$ python3 -q
>>> import numpy as np
>>> from numpy import linalg as LA
>>> np.set_printoptions(precision=2, suppress=True, linewidth=120, sign=" ")
>>> Q, _ = LA.qr(np.array([[0.1, -1.3, 0.9], [0.0, 0.4, -0.3], [1.3, 2.2, -3.5]]))
>>> K = Q[:, :3]
>>> K
array([[-0.08,  0.96, -0.26],
       [-0.  , -0.26, -0.96],
       [-1.  , -0.07,  0.02]])
>>> Q, evecs = LA.qr(K[:, :1])[0], LA.qr(K[:, 1:])[0]
>>> sig = LA.svd(Q.T @ evecs, compute_uv=False)
>>> sig.round(2) + 0
array([ 0.])
>>> (sig > 0.9).sum()
np.int64(0)
>>> np.degrees(np.arccos(sig.clip(0, 1)))
array([ 90.])
>>> r0 = np.array([-3, 3, 0])
>>> A2 = K + np.outer(r0, np.eye(3)[0])
>>> LA.matrix_rank(A2 - K)
np.int64(1)
>>> round(LA.det(A2) / LA.det(K), 2), round(1 + LA.solve(K, r0)[0], 2)
(np.float64(1.23), np.float64(1.23))
>>> proj = np.triu(np.array([[2, 2, 0], [2, -2, -2], [0, 0, -2]]), 1) + np.eye(3)
>>> A2 = proj @ K @ LA.inv(proj)
>>> round(float(LA.det(A2)), 2)
1.0
>>> proj @ K - K @ proj
array([[ 0.  , -0.37, -0.01],
       [ 1.99,  0.15, -0.57],
       [ 0.  ,  1.99, -0.15]])
>>> np.poly(A2)
array([ 1.  ,  0.32, -0.32, -1.  ])
>>> np.round(np.trace(A2), 2), round(np.trace(K), 2)
(np.float64(-0.32), np.float64(-0.32))
>>> np.round(LA.det(2 * K), 2), np.round(LA.det(K), 2)
(np.float64(8.0), np.float64(1.0))
>>> np.kron(np.eye(2, dtype=int), K)
array([[-0.08,  0.96, -0.26, -0.  ,  0.  , -0.  ],
       [-0.  , -0.26, -0.96, -0.  , -0.  , -0.  ],
       [-1.  , -0.07,  0.02, -0.  , -0.  ,  0.  ],
       [-0.  ,  0.  , -0.  , -0.08,  0.96, -0.26],
       [-0.  , -0.  , -0.  , -0.  , -0.26, -0.96],
       [-0.  , -0.  ,  0.  , -1.  , -0.07,  0.02]])
>>> np.poly(K)
array([ 1.  ,  0.32, -0.32, -1.  ])
>>> LA.eigvals(K)
array([ 1.  +0.j  , -0.66+0.75j, -0.66-0.75j])
>>> round(LA.det(K.T), 2)
np.float64(1.0)
>>> arr = np.load("arr.npy")
>>> arr
array([[-3,  2, -1],
       [ 1,  0,  2],
       [ 0,  3,  2],
       [ 1,  0,  2],
       [-3,  2, -1],
       [ 0,  0,  0],
       [-3,  2, -1],
       [-1,  3,  0],
       [-2,  2,  1],
       [-3,  2, -1],
       [ 0,  3,  2],
       [-3,  2, -1],
       [ 1,  0,  2],
       [ 0,  0,  0],
       [-3,  2, -1],
       [-3,  2, -1],
       [ 0,  0,  0],
       [ 0,  0,  0],
       [-3,  2, -1],
       [ 0,  0,  0],
       [ 0,  0,  0],
       [ 1,  0,  2],
       [ 0,  0,  0],
       [ 0,  0,  0],
       [ 1,  0,  2],
       [-1,  3,  0],
       [-2,  2,  1]])
>>> D = LA.norm(arr[:, None] - arr[None], axis=-1)
>>> D.shape
(27, 27)
>>> np.unravel_index(D.round(6).argmax(), D.shape)
(np.int64(0), np.int64(1))
>>> LA.norm(arr, axis=1)
array([ 3.74,  2.24,  3.61,  2.24,  3.74,  0.  ,  3.74,  3.16,  3.  ,  3.74,  3.61,  3.74,  2.24,  0.  ,  3.74,  3.74,
        0.  ,  0.  ,  3.74,  0.  ,  0.  ,  2.24,  0.  ,  0.  ,  2.24,  3.16,  3.  ])
>>> LA.norm(arr - arr.mean(axis=0), axis=1)
array([ 2.58,  2.83,  2.66,  2.83,  2.58,  1.53,  2.58,  1.84,  1.52,  2.58,  2.66,  2.58,  2.83,  1.53,  2.58,  2.58,
        1.53,  1.53,  2.58,  1.53,  1.53,  2.83,  1.53,  1.53,  2.83,  1.84,  1.52])
>>> D[22].round(6).argsort(kind="stable")[:4]
array([  5,  13,  16,  17])
>>> W2 = arr[[17, 24]].astype(float)
>>> for _ in range(5):
...     idx = LA.norm(arr[:, None] - W2, axis=-1).argmin(axis=1)
...     W2 = np.array([arr[idx == j].mean(axis=0) for j in range(2)])
... 
>>> idx
array([ 0,  1,  1,  1,  0,  0,  0,  0,  0,  0,  1,  0,  1,  0,  0,  0,  0,  0,  0,  0,  0,  1,  0,  0,  1,  0,  0])
>>> np.bincount(idx)
array([ 20,   7])
>>> W2
array([[-1.5 ,  1.3 , -0.3 ],
       [ 0.71,  0.86,  2.  ]])
>>> W2[1] - W2[0]
array([ 2.21, -0.44,  2.3 ])
>>> gram = np.cov(arr, rowvar=False)
>>> gram
array([[ 2.46, -1.25,  1.44],
       [-1.25,  1.46, -0.36],
       [ 1.44, -0.36,  1.37]])
>>> np.median(arr, axis=0)
array([ 0.,  2.,  0.])
>>> LA.eigvalsh(gram)[::-1]
array([ 4.05,  1.07,  0.17])
>>> np.corrcoef(arr.T)
array([[ 1.  , -0.66,  0.78],
       [-0.66,  1.  , -0.26],
       [ 0.78, -0.26,  1.  ]])
>>> np.argsort(-arr.std(axis=0).round(6), kind="stable")
array([ 0,  1,  2])
>>> np.round(np.corrcoef(arr[:, 1], arr[:, 0])[0, 1], 2)
np.float64(-0.66)
>>> np.argwhere(np.triu(np.abs(np.corrcoef(arr.T)) > 0.8, 1))
array([], shape=(0, 2), dtype=int64)
>>> m1 = np.load("w.npy")
>>> m1
array([[ 0,  2],
       [-2,  0]])
>>> # antisymmetric, zero diagonal
>>> LA.pinv(m1)
array([[ 0. , -0.5],
       [ 0.5,  0. ]])
>>> m1 @ m1.T
array([[ 4,  0],
       [ 0,  4]])
>>> LA.svd(m1, compute_uv=False)
array([ 2.,  2.])
>>> LA.norm(m1, axis=0)
array([ 2.,  2.])
>>> m1[:, 1] @ m1[:, 0]
np.int64(0)
>>> x = np.array([-1, -3])
>>> y = m1 @ x
>>> y
array([-6,  2])
>>> LA.solve(m1, m1[:, 0])
array([ 1.,  0.])
>>> LA.solve(m1, y + m1[:, 1])
array([-1., -2.])
>>> LA.solve(m1, 2 * y)
array([-2., -6.])
>>> LA.solve(m1.T, m1[1])
array([ 0.,  1.])
>>> x = np.array([2, 2])
>>> np.round(LA.det(m1), 2)
np.float64(4.0)
>>> Q = LA.solve(np.eye(2) - m1, np.eye(2) + m1)
>>> round(float(LA.det(Q)), 2)
1.0
>>> x = np.array([-3, 3])
>>> LA.norm(m1 @ x) <= LA.norm(m1, 2) * LA.norm(x) + 1e-9
np.True_
>>> m1 * x
array([[ 0,  6],
       [ 6,  0]])
>>> np.sign((m1 @ x).round(6))
array([ 1,  1])
